$ python3 -q
>>> import numpy as np
>>> import numpy.linalg as la
>>> np.set_printoptions(precision=1, suppress=True, linewidth=200, sign=" ")
>>> rnd = lambda a: np.round(a, 1) + 0
>>> K = np.load("data.npy")
>>> print(K)
[[-4  2  0  0]
 [ 1 -5  0  0]
 [ 0  0 -4  2]
 [ 0  0  1 -5]]
>>> vec = np.array([0, -2, -1, 3])
>>> a = np.maximum(K @ vec, 0)
>>> print(a)
[  0  10  10   0]
>>> print(K.T @ a)
[ 10 -50 -40  20]
>>> print(K * (a > 1e-9)[:, None])
[[ 0  0  0  0]
 [ 1 -5  0  0]
 [ 0  0 -4  2]
 [ 0  0  0  0]]
>>> print(rnd(np.tanh(K @ vec)))
[-1.  1.  1. -1.]
>>> print(np.maximum(K @ vec, 0) - np.maximum(-K @ vec, 0))
[ -4  10  10 -16]
>>> A2 = K / np.sqrt((K ** 2).mean(axis=1, keepdims=True))
>>> print(la.matrix_rank(K - K.mean(axis=1, keepdims=True)))
3
>>> print(K - K.mean(axis=1, keepdims=True))
[[-3.5  2.5  0.5  0.5]
 [ 2.  -4.   1.   1. ]
 [ 0.5  0.5 -3.5  2.5]
 [ 1.   1.   2.  -4. ]]
>>> A = np.load("a.npy")
>>> print(A)
[[ 9.  5.  0.]
 [ 5.  6.  5.]
 [ 0.  5.  5.]]
>>> vec = np.array([0, 7, 5])
>>> a = np.maximum(A @ vec, 0)
>>> print(np.maximum(A @ vec, 0) - np.maximum(-A @ vec, 0))
[ 35.  67.  60.]
>>> print(A * (a > 1e-9)[:, None])
[[ 9.  5.  0.]
 [ 5.  6.  5.]
 [ 0.  5.  5.]]
>>> print(a)
[ 35.  67.  60.]
>>> print(np.maximum(A @ (3 * vec), 0))
[ 105.  201.  180.]
>>> X = np.load("mat.npy")
>>> print(X)
[[-1  0  0]
 [ 0 -3  0]
 [ 0  0 -1]]
>>> rng = np.random.default_rng(579)
>>> lab = rng.permutation(3)
>>> print(lab)
[ 0  2  1]
>>> A2 = X[lab][:, lab]
>>> print(rnd(np.sort(np.abs(la.eigvals(A2)))))
[ 1.  1.  3.]
>>> print(np.trace(A2))
-5
>>> print(np.diag(A2))
[-1 -1 -3]
>>> print(np.allclose(A2, X))
False
>>> print(rnd(la.det(A2)), rnd(la.det(X[lab])))
-3.0 3.0
>>> J = np.loadtxt("sample1.csv", delimiter=",")
>>> print(rnd(J))
[[ 1.4  0.3 -1.4 -0.2]
 [-0.5  0.9 -0.6  1.6]
 [ 0.3  1.7  0.7 -0.6]
 [-1.3  0.3 -1.1 -1. ]]
>>> vec = np.array([3, 1, 4, 3])
>>> a = np.maximum(J @ vec, 0)
>>> print(np.flatnonzero(a > 1e-9))
[ 1  2]
>>> print(rnd(J * (a > 1e-9)[:, None]))
[[ 0.   0.   0.   0. ]
 [-0.5  0.9 -0.6  1.6]
 [ 0.3  1.7  0.7 -0.6]
 [ 0.   0.   0.   0. ]]
>>> print(rnd(np.maximum(J @ vec, 0) - np.maximum(-J @ vec, 0)))
[ -1.8   2.1   3.5 -11. ]
>>> print(rnd(a))
[ 0.   2.1  3.5  0. ]
>>> print(rnd(np.maximum(J @ (3 * vec), 0)))
[  0.    6.2  10.5   0. ]
>>> print(rnd(la.norm(J, axis=0)))
[ 2.  2.  2.  2.]
>>> print(rnd(la.svd(J, compute_uv=False)))
[ 2.  2.  2.  2.]
>>> print(rnd(J.T @ J))
[[ 4.  0.  0.  0.]
 [ 0.  4.  0.  0.]
 [ 0.  0.  4.  0.]
 [ 0.  0.  0.  4.]]
>>> print(rnd(J[:, 1] @ J[:, 3]))
0.0
>>> print(rnd(J @ J.T))
[[ 4.  0.  0.  0.]
 [ 0.  4.  0.  0.]
 [ 0.  0.  4.  0.]
 [ 0.  0.  0.  4.]]
>>> A2 = la.inv(J)
>>> print(rnd(la.det(J) * A2))
[[-5.6  1.9 -1.1  5.3]
 [-1.1 -3.6 -7.  -1.3]
 [ 5.5  2.3 -2.9  4.4]
 [ 1.  -6.5  2.5  3.8]]
>>> print(np.allclose(A2, J.T))
False
>>> print(rnd(la.slogdet(J)[0]))
-1.0
>>> print(rnd(J @ A2))
[[ 1.  0.  0.  0.]
 [ 0.  1.  0.  0.]
 [ 0.  0.  1.  0.]
 [ 0.  0.  0.  1.]]
>>> print(rnd(A2))
[[ 0.3 -0.1  0.1 -0.3]
 [ 0.1  0.2  0.4  0.1]
 [-0.3 -0.1  0.2 -0.3]
 [-0.1  0.4 -0.2 -0.2]]
>>> O, Rm = la.qr(A2)
>>> print(rnd(O @ Rm))
[[ 0.3 -0.1  0.1 -0.3]
 [ 0.1  0.2  0.4  0.1]
 [-0.3 -0.1  0.2 -0.3]
 [-0.1  0.4 -0.2 -0.2]]
>>> print(rnd(np.abs(np.diag(Rm))))
[ 0.5  0.5  0.5  0.5]
>>> print(rnd(O))
[[-0.7  0.2 -0.1  0.7]
 [-0.1 -0.4 -0.9 -0.2]
 [ 0.7  0.3 -0.4  0.6]
 [ 0.1 -0.8  0.3  0.5]]
>>> print(rnd(Rm))
[[-0.5  0.   0.   0. ]
 [ 0.  -0.5  0.   0. ]
 [ 0.   0.  -0.5  0. ]
 [ 0.   0.   0.  -0.5]]
>>> print(rnd(abs(Rm[0, 0])), rnd(la.norm(A2[:, 0])))
0.5 0.5
>>> print(rnd(O.T @ O))
[[ 1.  0.  0.  0.]
 [ 0.  1.  0.  0.]
 [ 0.  0.  1.  0.]
 [ 0.  0.  0.  1.]]
>>> O, _ = la.qr(np.array([[-1.0, 0.2], [0.9, 0.4], [-1.0, 0.9], [1.3, 1.0]]))
>>> M = O @ O.T
>>> print(rnd(M))
[[ 0.3 -0.2  0.4 -0.1]
 [-0.2  0.2  0.   0.4]
 [ 0.4  0.   0.8  0.2]
 [-0.1  0.4  0.2  0.7]]
>>> f = np.array([4, -2])
>>> print(rnd(np.convolve(M[0], f)))
[ 1.1 -1.2  1.9 -1.4  0.3]
>>> f = np.array([0, 0, 2]) + 0.5
>>> E = np.eye(3) - 2 * np.outer(f, f) / (f @ f)
>>> print(rnd(E))
[[ 0.9 -0.1 -0.4]
 [-0.1  0.9 -0.4]
 [-0.4 -0.4 -0.9]]
>>> lab = rng.permutation(3)
>>> A2 = E[:, lab] * rng.choice([-1, 1], 3)
>>> print(rnd(A2))
[[ 0.4 -0.9  0.1]
 [ 0.4  0.1 -0.9]
 [ 0.9  0.4  0.4]]
>>> U, _, Vh = la.svd(E.T @ A2)
>>> print(rnd(U @ Vh))
[[ 0. -1.  0.]
 [ 0.  0. -1.]
 [-1.  0.  0.]]
>>> ev, evecs = la.eigh(E)
>>> vec = np.array([-3, -1, 0])
>>> print(rnd(vec @ E @ vec / (vec @ vec)), rnd(ev[0]), ev[-1])
0.9 -1.0 1.0
>>> print(rnd(np.abs(E).sum(axis=1).max()), np.abs(ev).max())
1.6 1.0
>>> print(rnd(la.eigvalsh(E[1:, 1:])))
[-0.9  1. ]
>>> W0 = np.loadtxt("w.csv", delimiter=",")
>>> print(W0)
[[-0.8  0.6]
 [ 0.6  0.8]]
>>> ev, evecs = la.eigh(W0)
>>> print(rnd(evecs @ np.diag(ev) @ evecs.T))
[[-0.8  0.6]
 [ 0.6  0.8]]
>>> print((ev > 1e-8).sum(), (ev < -1e-8).sum())
1 1
>>> print(rnd(evecs.T @ evecs))
[[ 1.  0.]
 [ 0.  1.]]
>>> print(rnd(la.eigvalsh(W0 @ W0)))
[ 1.  1.]
>>> print(rnd(la.eigvalsh(W0 + 2 * np.eye(2))))
[ 1.  3.]
>>> A2 = la.inv(W0)
>>> print(rnd(la.det(W0) * la.det(A2)))
1.0
>>> print(rnd(la.det(W0) * A2))
[[ 0.8 -0.6]
 [-0.6 -0.8]]
>>> print(rnd(la.eigvalsh(W0).min()))
-1.0
>>> print([round(float(la.det(W0[:i, :i])), 2) + 0 for i in range(1, 3)])
[-0.8, -1.0]
>>> ev, evecs = la.eigh(W0)
>>> vec = np.array([2, -2])
>>> print(rnd(la.eigvalsh(W0[1:, 1:])))
[ 0.8]
>>> print(rnd(evecs * np.maximum(ev, 0) @ evecs.T))
[[ 0.1  0.3]
 [ 0.3  0.9]]
>>> print(rnd(vec @ W0 @ vec / (vec @ vec)), ev[0], ev[-1])
-0.6 -1.0 1.0
>>> print((np.sign(evecs[:, -1].round(6)) == np.sign(evecs[0, -1].round(6))).astype(int))
[ 1  1]
>>> A2 = np.array([[-1, 4], [1, -5]])
>>> print(rnd(np.einsum("ik,kj->ij", W0, A2)))
[[ 1.4 -6.2]
 [ 0.2 -1.6]]
>>> print(np.einsum("ij,ij->i", W0, W0))
[ 1.  1.]
>>> print(la.matrix_rank(np.vstack([W0, A2.T])))
2
>>> print(rnd(np.einsum("ik,kj->ji", W0, A2)))
[[ 1.4  0.2]
 [-6.2 -1.6]]
>>> print(rnd(np.einsum("ij->j", W0)))
[-0.2  1.4]
>>> F = np.load("case11.npy")
>>> print(F)
[[-1.   2.1]
 [-1.6  1. ]]
>>> lab = rng.permutation(2)
>>> print(lab)
[ 1  0]
>>> A2 = F[lab][:, lab]
>>> print(rnd(np.sort(np.abs(la.eigvals(A2)))))
[ 1.5  1.5]
>>> print(A2)
[[ 1.  -1.6]
 [ 2.1 -1. ]]
>>> print(rnd(la.det(A2)), rnd(la.det(F[lab])))
2.4 -2.4
>>> print(np.allclose(A2, F))
False
>>> A2 = F / la.norm(F, axis=1, keepdims=True)
>>> gram = A2 @ A2.T
>>> print((gram - 2 * np.eye(2)).round(6).argmax(axis=1))
[ 1  0]
>>> print(rnd(gram[0]))
[ 1.   0.8]
>>> print(np.argwhere(np.triu(np.abs(gram) > 0.95, 1)))
[]
>>> print(rnd(np.degrees(np.arccos(np.clip(gram[0, 1], -1, 1)))))
32.5
>>> f = np.array([1, 0, 1, -1])
>>> A2 = J + np.outer(f, np.eye(4)[3])
>>> print(rnd(A2))
[[ 1.4  0.3 -1.4  0.8]
 [-0.5  0.9 -0.6  1.6]
 [ 0.3  1.7  0.7  0.4]
 [-1.3  0.3 -1.1 -2. ]]
>>> O = A2.astype(float).copy()
>>> for j in range(4):
...     O[:, j] -= O[:, :j] @ (O[:, :j].T @ O[:, j])
...     O[:, j] /= la.norm(O[:, j])
... 
>>> print(rnd(O))
[[ 0.7  0.1 -0.7 -0.1]
 [-0.2  0.4 -0.3  0.8]
 [ 0.1  0.9  0.4 -0.3]
 [-0.7  0.2 -0.6 -0.5]]
>>> print(rnd(O.T @ A2))
[[ 2.   0.   0.   1.5]
 [ 0.   2.   0.   0.8]
 [ 0.   0.   2.   0.2]
 [ 0.   0.   0.   2. ]]
